% python3 -q
>>> import numpy as np
>>> np.set_printoptions(precision=3, suppress=True, linewidth=140)
>>> feats = np.loadtxt("a.csv", delimiter=",")
>>> feats
array([[-17.605, -64.86 , -49.076, -45.101],
       [-10.718, -44.012, -32.302, -28.953],
       [ -5.294, -25.184, -17.457, -15.092],
       [ -5.086, -24.373, -16.828, -14.519],
       [ -4.142, -20.539, -13.875, -11.852],
       [ -4.137, -20.516, -13.857, -11.836],
       [ -2.832, -14.581,  -9.365,  -7.867],
       [ -2.486, -12.797,  -8.04 ,  -6.725],
       [ -2.217, -11.303,  -6.944,  -5.792],
       [ -2.177, -11.071,  -6.775,  -5.65 ],
       [ -1.995,  -9.972,  -5.98 ,  -4.983],
       [ -1.925,  -9.523,  -5.658,  -4.716],
       [ -1.218,  -3.409,  -1.535,  -1.472],
       [  0.461,   0.254,   0.098,   0.287],
       [  1.434,   0.741,   0.358,   0.957],
       [  1.997,   1.023,   0.542,   1.378],
       [  2.082,   1.066,   0.571,   1.444],
       [ 10.306,   6.15 ,   4.795,   8.947],
       [ 18.309,  12.249,  10.223,  17.335],
       [ 20.446,  13.999,  11.794,  19.672],
       [ 26.174,  18.876,  16.187,  26.08 ],
       [ 30.891,  23.063,  19.966,  31.484],
       [ 45.887,  37.132,  32.683,  49.214],
       [ 67.012,  58.309,  51.826,  75.146]])
>>> Z = feats[[0, 11]].astype(float)
>>> for _ in range(4):
...     lab = np.linalg.norm(feats[:, None] - Z, axis=-1).argmin(axis=1)
...     Z = np.array([feats[lab == j].mean(axis=0) for j in range(2)])
... 
>>> lab
array([0, 0, 1, 1, 1, 1, 1, 1, 1, 1, 1, 1, 1, 1, 1, 1, 1, 1, 1, 1, 1, 1, 1, 1])
>>> np.bincount(lab)
array([ 2, 22])
>>> print(np.linalg.cond(feats) > 100)
True
>>> np.linalg.matrix_rank(feats, rtol=0.1)
np.int64(2)
>>> print(np.argsort(-np.linalg.norm(feats, axis=0).round(6), kind="stable")[:3])
[1 3 0]
>>> rank = np.linalg.matrix_rank(feats)
>>> rank
np.int64(3)
>>> ns = np.linalg.svd(feats)[2][rank:].T
>>> ns[:, 0] / ns[np.abs(ns[:, 0]).round(6).argmax(), 0]
array([ 0.52 , -0.208,  1.   , -0.992])
>>> print([int(np.linalg.matrix_rank(feats[:i])) for i in range(1, len(feats) + 1)])
[1, 2, 3, 3, 3, 3, 3, 3, 3, 3, 3, 3, 3, 3, 3, 3, 3, 3, 3, 3, 3, 3, 3, 3]
>>> ns.shape
(4, 1)
>>> ns @ ns.T
array([[ 0.118, -0.047,  0.226, -0.225],
       [-0.047,  0.019, -0.091,  0.09 ],
       [ 0.226, -0.091,  0.435, -0.432],
       [-0.225,  0.09 , -0.432,  0.428]])
>>> out = np.array([[-3, 0], [2, 0], [3, 1], [0, -3]])
>>> np.linalg.matrix_rank(feats @ out)
np.int64(2)
>>> print(np.einsum("ij->j", feats))
[163.166 -99.278 -38.648  67.387]
>>> np.vstack([feats, out.T]).shape
(26, 4)
>>> M = np.array([[1.2, 1.2], [-0.1, 1.0], [0.4, 0.0]])
>>> M[:, 1] *= 5
>>> M
array([[ 1.2,  6. ],
       [-0.1,  5. ],
       [ 0.4,  0. ]])
>>> r0, v = M[0], M[1]
>>> r0 @ r0
np.float64(37.44)
>>> pr = (r0 @ v) / (r0 @ r0) * r0
>>> print(round(float(np.linalg.norm(r0 + v) ** 2 + np.linalg.norm(r0 - v) ** 2), 3))
124.9
>>> np.outer(r0, v)
array([[-0.12,  6.  ],
       [-0.6 , 30.  ]])
>>> cov = np.cov(feats, rowvar=False)
>>> np.round(np.linalg.eigvalsh(cov)[::-1], 3) + 0
array([1986.283,   44.438,    0.859,    0.   ])
>>> print(np.argwhere(np.triu(np.abs(np.corrcoef(feats.T)) > 0.8, 1)))
[[0 1]
 [0 2]
 [0 3]
 [1 2]
 [1 3]
 [2 3]]
>>> feats.std(axis=0)
array([18.866, 24.737, 19.749, 24.27 ])
>>> print(cov.shape)
(4, 4)
>>> np.round(np.corrcoef(feats[:, 2], feats[:, 3])[0, 1], 3)
np.float64(0.988)
